% python3 -q
>>> import numpy as np
>>> import numpy.linalg as la
>>> np.set_printoptions(suppress=True, linewidth=200)
>>> rnd = lambda a: np.round(a, 1) + 0
>>> J = np.loadtxt("w.csv", delimiter=",")
>>> print(J)
[[ 1.5  1.4  0. ]
 [-0.6 -0.6 -0.1]
 [ 0.3  0.3  0.3]
 [ 0.4  0.4  0. ]
 [ 1.3  1.3 -0.1]
 [-3.7 -4.   0. ]
 [-0.1 -0.2  0.1]
 [-0.6 -0.8 -0.1]
 [ 1.2  0.9  0. ]
 [ 0.   0.  -0.1]
 [ 0.2  0.4 -0.2]
 [ 1.5  1.2  0. ]
 [-0.3 -0.2  0.1]
 [-1.1 -1.1  0. ]
 [ 0.2  0.2  0.2]
 [-0.9 -0.8 -0.1]
 [ 0.2  0.1 -0.1]
 [-0.6 -0.6  0.1]
 [ 1.2  1.1 -0.1]
 [ 0.5  0.6  0. ]
 [ 0.9  1.3  0.1]
 [ 0.6  0.5  0. ]
 [-0.6 -0.6 -0.2]
 [-0.3 -0.1 -0.2]
 [-0.1 -0.2  0. ]
 [ 1.3  1.2 -0.1]
 [-0.1 -0.1 -0.1]
 [ 1.7  1.6  0. ]
 [ 0.7  0.9  0. ]
 [-0.1 -0.1  0.1]
 [-0.2 -0.2 -0.1]
 [ 1.5  1.2 -0.1]
 [-0.5 -0.3  0.2]
 [-0.4 -0.5 -0.1]
 [-0.4 -0.6  0. ]]
>>> hat = J @ la.solve(J.T @ J, J.T)
>>> print(la.matrix_rank(np.eye(35) - hat))
32
>>> print(rnd(hat @ J[:, 0]))
[ 1.5 -0.6  0.3  0.4  1.3 -3.7 -0.1 -0.6  1.2  0.   0.2  1.5 -0.3 -1.1  0.2 -0.9  0.2 -0.6  1.2  0.5  0.9  0.6 -0.6 -0.3 -0.1  1.3 -0.1  1.7  0.7 -0.1 -0.2  1.5 -0.5 -0.4 -0.4]
>>> w1 = np.array([[0, 2, -1, 1, 1, -1], [1, 1, 1, 2, -2, 1], [1, 0, 1, 0, 1, -2]])
>>> c = np.array([1, 0, 1, 1, 1, 1])
>>> act = np.maximum(J @ w1 + c, 0)
>>> print(rnd((act > 0).mean(axis=0)))
[0.9 0.5 1.  0.7 0.8 1. ]
>>> print(la.matrix_rank(act))
6
>>> C = np.array([[0, 1], [3, 0], [-1, -1], [2, -2], [-1, 1], [-1, -3]])
>>> print((act @ C).round(6).argmax(axis=1))
[0 1 0 0 0 1 1 1 0 0 0 0 1 1 0 1 0 1 0 0 0 0 1 0 0 0 0 0 0 0 0 0 1 1 1]
>>> E = np.array([[60.9, -40.6, 60.1, -39.7, 38.5],
...     [58.7, -40.6, 59.6, -39.7, 41.9],
...     [59.3, -38.5, 60.8, -39.9, 39.2],
...     [60.5, -38.6, 59.5, -40.3, 40.5],
...     [59.3, -40.0, 60.5, -39.7, 39.7],
...     [58.7, -41.3, 59.5, -39.5, 39.3],
...     [59.4, -41.6, 60.7, -38.5, 40.1],
...     [60.4, -41.3, 60.1, -39.3, 39.5],
...     [59.9, -39.3, 60.5, -37.9, 40.8],
...     [60.1, -38.1, 60.0, -41.9, 38.9],
...     [59.7, -38.2, 59.8, -41.9, 38.5]])
>>> labels = E[:, 1] > np.median(E[:, 1])
>>> u = E[labels].mean(axis=0) - E[~labels].mean(axis=0)
>>> print(rnd(u))
[ 0.3  2.4  0.  -1.  -0.3]
>>> print(np.argsort(-np.abs(u).round(6), kind="stable"))
[1 3 0 4 2]
>>> dist = la.norm(E[:, None] - E[None], axis=-1)
>>> print(rnd(dist[:5, :5]))
[[0.  4.1 2.8 3.  2.1]
 [4.1 0.  3.7 3.1 2.5]
 [2.8 3.7 0.  2.2 1.6]
 [3.  3.1 2.2 0.  2.3]
 [2.1 2.5 1.6 2.3 0. ]]
>>> print(np.flatnonzero(dist[3] < dist.mean() / 2))
[3]
>>> print(la.matrix_rank(dist ** 2))
7
